>>> import numpy as np
>>> from numpy import linalg as LA
>>> np.set_printoptions(precision=1, suppress=True, linewidth=160)
>>> rd = lambda a: np.round(a, 1) + 0
>>> arr = np.load("run1.npy")
>>> rd(arr)
array([[ 4. ,  5.8, 13.3],
       [ 4. , -0.8,  3.4],
       [ 4. ,  5.3, 12.4],
       [ 4. ,  5. , 12.1],
       [ 4. ,  4.1, 10.6],
       [ 4. ,  2.3,  8. ],
       [ 4. ,  2. ,  7.6],
       [ 4. ,  7.1, 15.1],
       [ 4. ,  1.7,  7. ],
       [ 4. ,  3.9, 10.4],
       [ 4. ,  1.1,  6.1],
       [ 4. ,  1.9,  7.3],
       [ 4. ,  4.5, 11.3],
       [ 4. ,  2.3,  8. ],
       [ 4. ,  2.4,  8.2],
       [ 4. ,  3.7, 10. ],
       [ 4. ,  3.1,  9.2],
       [ 4. ,  2.2,  7.9],
       [ 4. ,  3. ,  9. ],
       [ 4. ,  6. , 13.5]])
>>> try:
...     LA.inv(arr)
... except LA.LinAlgError as e:
...     print("failed:", e)
... 
failed: Last 2 dimensions of the array must be square
>>> np.abs(np.diag(LA.qr(arr)[1])) > 1e-9
array([ True,  True, False])
>>> rd(np.trace(LA.pinv(arr) @ arr))
np.float64(2.0)
>>> np.unique(arr.round(6), axis=0).shape
(20, 3)
>>> np.allclose(arr[:-1].T @ LA.lstsq(arr[:-1].T, arr[-1])[0], arr[-1])
True
>>> A = np.loadtxt("w.csv", delimiter=",")
>>> A
array([[126.,  88.,  94., 121.],
       [ 88., 149.,  92., 101.],
       [ 94.,  92., 108., 108.],
       [121., 101., 108., 158.]])
>>> u = np.array([-1, 1, -2, 2])
>>> Y = A + np.outer(u, np.eye(4)[2])
>>> rd(LA.det(Y) / LA.det(A)), rd(1 + LA.solve(A, u)[2])
(np.float64(0.9), np.float64(0.9))
>>> C2 = A.T @ A
>>> LA.matrix_rank(C2)
np.int64(4)
>>> C2
array([[47097., 45069., 43160., 53404.],
       [45069., 48610., 42824., 51591.],
       [43160., 42824., 40628., 49394.],
       [53404., 51591., 49394., 61470.]])
>>> np.trace(C2), (A ** 2).sum()
(np.float64(197805.0), np.float64(197805.0))
>>> (A @ A.T).shape
(4, 4)
>>> Y = np.array([[-1, -3], [3, 1]])
>>> W2 = np.array([[6, 7], [0, 5]])
>>> F = np.kron(Y, W2)
>>> F
array([[ -6,  -7, -18, -21],
       [  0,  -5,   0, -15],
       [ 18,  21,   6,   7],
       [  0,  15,   0,   5]])
>>> def softmax(z):
...     e = np.exp(z - z.max(axis=-1, keepdims=True))
...     return e / e.sum(axis=-1, keepdims=True)
... 
>>> rd(softmax(10 * F[3]))
array([0., 1., 0., 0.])
>>> rd(softmax(F[3]))
array([0., 1., 0., 0.])
>>> S = F @ F.T / np.sqrt(4)
>>> softmax(S).round(6).argmax(axis=1)
array([0, 0, 2, 2])
